$ python -q
>>> import numpy as np
>>> import numpy.linalg as la
>>> np.set_printoptions(suppress=True, linewidth=120)
>>> F = np.array([[0, 1, 0], [0, 0, 3], [0, 0, 0]])
>>> F
array([[0, 1, 0],
       [0, 0, 3],
       [0, 0, 0]])
>>> def softmax(z):
...     e = np.exp(z - z.max(axis=-1, keepdims=True))
...     return e / e.sum(axis=-1, keepdims=True)
... 
>>> softmax(F).sum(axis=1)
array([1., 1., 1.])
>>> np.round(softmax(F[2]), 2)
array([0.33, 0.33, 0.33])
>>> np.round(softmax(10 * F[2]), 2)
array([0.33, 0.33, 0.33])
>>> scores = F @ F.T / np.sqrt(3)
>>> np.round(softmax(scores)[2] @ F, 2)
array([0.  , 0.33, 1.  ])
>>> np.round(softmax(scores + np.triu(np.full(scores.shape, -np.inf), 1)), 2)
array([[1.  , 0.  , 0.  ],
       [0.01, 0.99, 0.  ],
       [0.33, 0.33, 0.33]])
>>> Uu, s, VT = la.svd(F, full_matrices=False)
>>> print(VT @ VT.T)
[[1. 0. 0.]
 [0. 1. 0.]
 [0. 0. 1.]]
>>> np.round(s / s[0], 2)
array([1.  , 0.33, 0.  ])
>>> Uu.shape, s.shape, VT.shape
((3, 3), (3,), (3, 3))
>>> print(round(np.sqrt((s ** 2).sum()), 2), np.round(la.norm(F), 2))
3.16 3.16
>>> np.cumsum(s ** 2) / np.sum(s ** 2)
array([0.9, 1. , 1. ])
>>> print(np.abs(VT[0]))
[0. 0. 1.]
>>> print(np.abs(Uu[:, 0]).round(6).argmax())
1
>>> print((s > 1e-8).sum())
2
>>> mat = np.array([[4, 7, 0, -8], [8, -8, 1, -2], [-3, 5, -9, -8], [7, 5, 2, 6]])
>>> mat[0] = mat[2]
>>> mat
array([[-3,  5, -9, -8],
       [ 8, -8,  1, -2],
       [-3,  5, -9, -8],
       [ 7,  5,  2,  6]])
>>> Uu, s, VT = la.svd(mat)
>>> np.argmax(s[:-1] / (s[1:] + 1e-6)) + 1
np.int64(3)
>>> B = Uu[:, :3] @ np.diag(s[:3]) @ VT[:3]
>>> la.matrix_rank(mat, rtol=0.05)
np.int64(3)
>>> la.matrix_rank(B)
np.int64(3)
>>> X = np.load("data.npy")
>>> X
array([[ 5,  5,  5],
       [ 5, 10, 10],
       [ 5, 10, 15]])
>>> x = np.ones(3)
>>> for _ in range(3):
...     x = X @ x
...     x /= la.norm(x)
...     print(round(x @ X @ x, 2))
... 
25.21
25.24
25.24
>>> print(round(la.eigvalsh(X)[-1], 2))
25.24
>>> x = np.array([-2, 2, 1])
>>> target = X @ x
>>> target
array([ 5, 20, 25])
>>> np.round(la.solve(X, target + X[:, 1]), 2)
array([-2.,  3.,  1.])
>>> np.round(la.solve(X, -1 * target), 2)
array([ 2., -2., -1.])
>>> np.round(la.solve(X.T, X[0]), 2)
array([1., 0., 0.])
>>> vals, V = la.eigh(X)
>>> np.round(la.eigvalsh(X + 2 * np.eye(3)), 2)
array([ 3.54,  5.22, 27.24])
>>> print(np.abs(V[:, -1]).round(6).argmax())
2
>>> print(np.round(V.T @ V, 2) + 0)
[[1. 0. 0.]
 [0. 1. 0.]
 [0. 0. 1.]]
>>> np.round(V.T @ X @ V, 2) + 0
array([[ 1.54,  0.  ,  0.  ],
       [ 0.  ,  3.22,  0.  ],
       [ 0.  ,  0.  , 25.24]])
>>> print(np.round(la.svd(X, compute_uv=False), 2))
[25.24  3.22  1.54]
>>> print(np.round(V @ np.diag(vals) @ V.T, 2))
[[ 5.  5.  5.]
 [ 5. 10. 10.]
 [ 5. 10. 15.]]
>>> print(np.round(la.eigvalsh(X @ X), 2))
[  2.37  10.34 637.29]
>>> np.unique(vals.round(6) + 0, return_counts=True)[1]
array([1, 1, 1])
>>> (vals > 1e-8).sum(), (vals < -1e-8).sum()
(np.int64(3), np.int64(0))
>>> vals.round(2)
array([ 1.54,  3.22, 25.24])
>>> f = np.array([5, 5, 3])
>>> B = X + np.outer(f, np.eye(3)[0])
>>> np.round(la.det(B) / la.det(X), 2), round(float(1 + la.solve(X, f)[0]), 2)
(np.float64(2.0), 2.0)
>>> la.matrix_rank(B - X)
np.int64(1)
>>> print(B)
[[10.  5.  5.]
 [10. 10. 10.]
 [ 8. 10. 15.]]
>>> la.matrix_rank(la.inv(B) - la.inv(X), tol=1e-8)
np.int64(1)
>>> f = np.array([-1, -5, -4])
>>> print(np.correlate(B[2], B[1], "full"))
[ 80. 180. 330. 250. 150.]
>>> np.cross(B[2, :3], B[1, :3])
array([-50.,  70., -20.])
>>> np.polyval(f, B[2])
array([-108., -154., -304.])
>>> J = np.loadtxt("a.csv", delimiter=",")
>>> print(J)
[[ -1.7  14. ]
 [  0.7 -12. ]]
>>> la.matrix_rank(J, rtol=0.1)
np.int64(1)
>>> np.round(np.abs(la.svd(J)[2][-1]), 2)
array([1.  , 0.09])
>>> la.cond(J) > 100
np.False_
>>> print(round(float(la.norm(J, 2) / la.norm(J)), 2))
1.0
>>> [round(float(x), 2) for x in la.svd(J, compute_uv=False)[:3]]
[18.52, 0.57]
>>> E = np.vander(np.arange(4) - 3, 4, increasing=True)
>>> E
array([[  1,  -3,   9, -27],
       [  1,  -2,   4,  -8],
       [  1,  -1,   1,  -1],
       [  1,   0,   0,   0]])
>>> rng = np.random.default_rng(800239)
>>> B = E + rng.integers(-2, 3, (4, 1)) @ rng.integers(-2, 3, (1, 4))
>>> B
array([[ -3,   1,   5, -25],
       [ -1,   0,   2,  -7],
       [ -3,   3,  -3,   1],
       [  1,   0,   0,   0]])
>>> print(B - E)
[[-4  4 -4  2]
 [-2  2 -2  1]
 [-4  4 -4  2]
 [ 0  0  0  0]]
